% ipython --no-banner

In [1]: import numpy as np

In [2]: from numpy import linalg as LA

In [3]: np.set_printoptions(suppress=True, linewidth=120)

In [4]: rd = lambda a: np.round(a, 2) + 0

In [5]: out = np.array([[-1, 5, 0, 7, -6, 6, 2],
   ...:     [8, -7, 4, -3, -1, -9, -3],
   ...:     [-2, -6, -8, 0, -2, 4, 9],
   ...:     [1, 7, -9, -4, -4, 5, -1],
   ...:     [2, -7, 5, 6, -2, 7, 4],
   ...:     [4, -9, 9, 1, 9, 7, 9],
   ...:     [2, 2, -8, -7, -7, -9, -1]])

In [6]: C = np.array([[2, 0, 2, 0], [2, 0, 1, 0], [2, 0, 0, 2], [2, 0, 1, 0]])

In [7]: F = np.block([[out, np.array([[5, 5, 6, 8],
   ...:     [5, 5, 1, 2],
   ...:     [5, 2, 6, 3],
   ...:     [3, 6, 0, 6],
   ...:     [6, 7, 5, 8],
   ...:     [8, 7, 6, 1],
   ...:     [2, 9, 3, 1]])], [np.zeros((4, 7)), C]])

In [8]: F
Out[8]: 
array([[-1.,  5.,  0.,  7., -6.,  6.,  2.,  5.,  5.,  6.,  8.],
       [ 8., -7.,  4., -3., -1., -9., -3.,  5.,  5.,  1.,  2.],
       [-2., -6., -8.,  0., -2.,  4.,  9.,  5.,  2.,  6.,  3.],
       [ 1.,  7., -9., -4., -4.,  5., -1.,  3.,  6.,  0.,  6.],
       [ 2., -7.,  5.,  6., -2.,  7.,  4.,  6.,  7.,  5.,  8.],
       [ 4., -9.,  9.,  1.,  9.,  7.,  9.,  8.,  7.,  6.,  1.],
       [ 2.,  2., -8., -7., -7., -9., -1.,  2.,  9.,  3.,  1.],
       [ 0.,  0.,  0.,  0.,  0.,  0.,  0.,  2.,  0.,  2.,  0.],
       [ 0.,  0.,  0.,  0.,  0.,  0.,  0.,  2.,  0.,  1.,  0.],
       [ 0.,  0.,  0.,  0.,  0.,  0.,  0.,  2.,  0.,  0.,  2.],
       [ 0.,  0.,  0.,  0.,  0.,  0.,  0.,  2.,  0.,  1.,  0.]])

In [9]: U, sigma, VT = LA.svd(F)

In [10]: V = VT[:(sigma > 1e-8).sum()]

In [11]: rng = np.random.default_rng(62)

In [12]: x = F[6] + 4 * F[0] + rng.integers(2) * np.eye(11)[10]

In [13]: x
Out[13]: array([ -2.,  22.,  -8.,  21., -31.,  15.,   7.,  22.,  29.,  27.,  33.])

In [14]: np.allclose(V.T @ V @ x, x)
Out[14]: True

In [15]: rd(np.diag(V.T @ V))
Out[15]: array([0.99, 0.99, 0.82, 0.71, 0.7 , 0.97, 0.9 , 1.  , 0.91, 1.  , 1.  ])

In [16]: LA.matrix_rank(np.vstack([F, x]))
Out[16]: np.int64(10)
